>>> import numpy as np
>>> import numpy.linalg as la
>>> np.set_printoptions(precision=2, suppress=True, linewidth=140, sign=" ")
>>> def tidy(a):
...     return np.round(a, 2) + 0
... 
>>> data = np.load("case15.npy")
>>> tidy(data)
array([[ 0.81,  0.59,  0.  ,  0.  ,  0.  ,  0.  ,  0.  ],
       [-0.59,  0.81,  0.  ,  0.  ,  0.  ,  0.  ,  0.  ],
       [ 0.  ,  0.  ,  1.  ,  0.  ,  0.  ,  0.  ,  0.  ],
       [ 0.  ,  0.  ,  0.  ,  1.  ,  0.  ,  0.  ,  0.  ],
       [ 0.  ,  0.  ,  0.  ,  0.  ,  1.  ,  0.  ,  0.  ],
       [ 0.  ,  0.  ,  0.  ,  0.  ,  0.  ,  1.  ,  0.  ],
       [ 0.  ,  0.  ,  0.  ,  0.  ,  0.  ,  0.  ,  1.  ]])
>>> (data != 0).astype(int)
array([[ 1,  1,  0,  0,  0,  0,  0],
       [ 1,  1,  0,  0,  0,  0,  0],
       [ 0,  0,  1,  0,  0,  0,  0],
       [ 0,  0,  0,  1,  0,  0,  0],
       [ 0,  0,  0,  0,  1,  0,  0],
       [ 0,  0,  0,  0,  0,  1,  0],
       [ 0,  0,  0,  0,  0,  0,  1]])
>>> tidy(np.sort(la.eigvals(data).real))
array([ 0.81,  0.81,  1.  ,  1.  ,  1.  ,  1.  ,  1.  ])
>>> tidy(data @ data)
array([[ 0.31,  0.95,  0.  ,  0.  ,  0.  ,  0.  ,  0.  ],
       [-0.95,  0.31,  0.  ,  0.  ,  0.  ,  0.  ,  0.  ],
       [ 0.  ,  0.  ,  1.  ,  0.  ,  0.  ,  0.  ,  0.  ],
       [ 0.  ,  0.  ,  0.  ,  1.  ,  0.  ,  0.  ,  0.  ],
       [ 0.  ,  0.  ,  0.  ,  0.  ,  1.  ,  0.  ,  0.  ],
       [ 0.  ,  0.  ,  0.  ,  0.  ,  0.  ,  1.  ,  0.  ],
       [ 0.  ,  0.  ,  0.  ,  0.  ,  0.  ,  0.  ,  1.  ]])
>>> np.flatnonzero(la.matrix_power((data != 0) + (data.T != 0) + np.eye(7), 7)[6])
array([ 6])
>>> (la.matrix_power((data != 0) + (data.T != 0) + np.eye(7), 7) > 0).astype(int)
array([[ 1,  1,  0,  0,  0,  0,  0],
       [ 1,  1,  0,  0,  0,  0,  0],
       [ 0,  0,  1,  0,  0,  0,  0],
       [ 0,  0,  0,  1,  0,  0,  0],
       [ 0,  0,  0,  0,  1,  0,  0],
       [ 0,  0,  0,  0,  0,  1,  0],
       [ 0,  0,  0,  0,  0,  0,  1]])
>>> data[:, 6] @ data[:, 4]
np.float64(0.0)
>>> tidy(data.T @ data)
array([[ 1.,  0.,  0.,  0.,  0.,  0.,  0.],
       [ 0.,  1.,  0.,  0.,  0.,  0.,  0.],
       [ 0.,  0.,  1.,  0.,  0.,  0.,  0.],
       [ 0.,  0.,  0.,  1.,  0.,  0.,  0.],
       [ 0.,  0.,  0.,  0.,  1.,  0.,  0.],
       [ 0.,  0.,  0.,  0.,  0.,  1.,  0.],
       [ 0.,  0.,  0.,  0.,  0.,  0.,  1.]])
>>> tidy(la.pinv(data))
array([[ 0.81, -0.59,  0.  ,  0.  ,  0.  ,  0.  ,  0.  ],
       [ 0.59,  0.81,  0.  ,  0.  ,  0.  ,  0.  ,  0.  ],
       [ 0.  ,  0.  ,  1.  ,  0.  ,  0.  ,  0.  ,  0.  ],
       [ 0.  ,  0.  ,  0.  ,  1.  ,  0.  ,  0.  ,  0.  ],
       [ 0.  ,  0.  ,  0.  ,  0.  ,  1.  ,  0.  ,  0.  ],
       [ 0.  ,  0.  ,  0.  ,  0.  ,  0.  ,  1.  ,  0.  ],
       [ 0.  ,  0.  ,  0.  ,  0.  ,  0.  ,  0.  ,  1.  ]])
>>> feats = np.loadtxt("mat.csv", delimiter=",")
>>> tidy(feats)
array([[ 0.65, -0.05, -0.35, -0.15,  0.05, -0.15,  0.15,  0.05, -0.25, -0.25,  0.25,  0.25, -0.35],
       [-0.05,  0.99, -0.05, -0.02,  0.01, -0.02,  0.02,  0.01, -0.04, -0.04,  0.04,  0.04, -0.05],
       [-0.35, -0.05,  0.65, -0.15,  0.05, -0.15,  0.15,  0.05, -0.25, -0.25,  0.25,  0.25, -0.35],
       [-0.15, -0.02, -0.15,  0.94,  0.02, -0.06,  0.06,  0.02, -0.11, -0.11,  0.11,  0.11, -0.15],
       [ 0.05,  0.01,  0.05,  0.02,  0.99,  0.02, -0.02, -0.01,  0.04,  0.04, -0.04, -0.04,  0.05],
       [-0.15, -0.02, -0.15, -0.06,  0.02,  0.94,  0.06,  0.02, -0.11, -0.11,  0.11,  0.11, -0.15],
       [ 0.15,  0.02,  0.15,  0.06, -0.02,  0.06,  0.94, -0.02,  0.11,  0.11, -0.11, -0.11,  0.15],
       [ 0.05,  0.01,  0.05,  0.02, -0.01,  0.02, -0.02,  0.99,  0.04,  0.04, -0.04, -0.04,  0.05],
       [-0.25, -0.04, -0.25, -0.11,  0.04, -0.11,  0.11,  0.04,  0.82, -0.18,  0.18,  0.18, -0.25],
       [-0.25, -0.04, -0.25, -0.11,  0.04, -0.11,  0.11,  0.04, -0.18,  0.82,  0.18,  0.18, -0.25],
       [ 0.25,  0.04,  0.25,  0.11, -0.04,  0.11, -0.11, -0.04,  0.18,  0.18,  0.82, -0.18,  0.25],
       [ 0.25,  0.04,  0.25,  0.11, -0.04,  0.11, -0.11, -0.04,  0.18,  0.18, -0.18,  0.82,  0.25],
       [-0.35, -0.05, -0.35, -0.15,  0.05, -0.15,  0.15,  0.05, -0.25, -0.25,  0.25,  0.25,  0.65]])
>>> tidy(la.norm(feats, axis=0))
array([ 1.,  1.,  1.,  1.,  1.,  1.,  1.,  1.,  1.,  1.,  1.,  1.,  1.])
>>> tidy(la.svd(feats, compute_uv=False))
array([ 1.,  1.,  1.,  1.,  1.,  1.,  1.,  1.,  1.,  1.,  1.,  1.,  1.])
>>> ev, evecs = la.eigh(feats)
>>> np.unique(ev.round(6) + 0, return_counts=True)[1]
array([  1,  12])
>>> tidy(ev)
array([-1.,  1.,  1.,  1.,  1.,  1.,  1.,  1.,  1.,  1.,  1.,  1.,  1.])
>>> tidy(la.eigvalsh(feats @ feats))
array([ 1.,  1.,  1.,  1.,  1.,  1.,  1.,  1.,  1.,  1.,  1.,  1.,  1.])
>>> W0 = np.loadtxt("a.csv", delimiter=",")
>>> W0
array([[ 0.,  0.,  0.,  0.,  1.,  0.,  0.],
       [ 0.,  0.,  0.,  0.,  0.,  0.,  1.],
       [ 0.,  0.,  0.,  1.,  0.,  1.,  0.],
       [ 0.,  0.,  1.,  0.,  0.,  1.,  0.],
       [ 1.,  0.,  0.,  0.,  0.,  0.,  0.],
       [ 0.,  0.,  1.,  1.,  0.,  0.,  0.],
       [ 0.,  1.,  0.,  0.,  0.,  0.,  0.]])
>>> ev, evecs = la.eigh(W0)
>>> x = np.array([-3, 0, 3, 2, -3, 1, -3])
>>> tidy(la.eigvalsh(W0[1:, 1:]))
array([-1., -1., -1.,  0.,  1.,  2.])
>>> tidy(evecs * np.maximum(ev, 0) @ evecs.T)
array([[ 0.5 ,  0.  ,  0.  ,  0.  ,  0.5 ,  0.  ,  0.  ],
       [ 0.  ,  0.5 ,  0.  ,  0.  ,  0.  ,  0.  ,  0.5 ],
       [ 0.  ,  0.  ,  0.67,  0.67,  0.  ,  0.67,  0.  ],
       [ 0.  ,  0.  ,  0.67,  0.67,  0.  ,  0.67,  0.  ],
       [ 0.5 ,  0.  ,  0.  ,  0.  ,  0.5 ,  0.  ,  0.  ],
       [ 0.  ,  0.  ,  0.67,  0.67,  0.  ,  0.67,  0.  ],
       [ 0.  ,  0.5 ,  0.  ,  0.  ,  0.  ,  0.  ,  0.5 ]])
>>> (np.sign(evecs[:, -1].round(6)) == np.sign(evecs[0, -1].round(6))).astype(int)
array([ 1,  1,  0,  0,  1,  0,  1])
>>> x @ W0 @ x
np.float64(40.0)
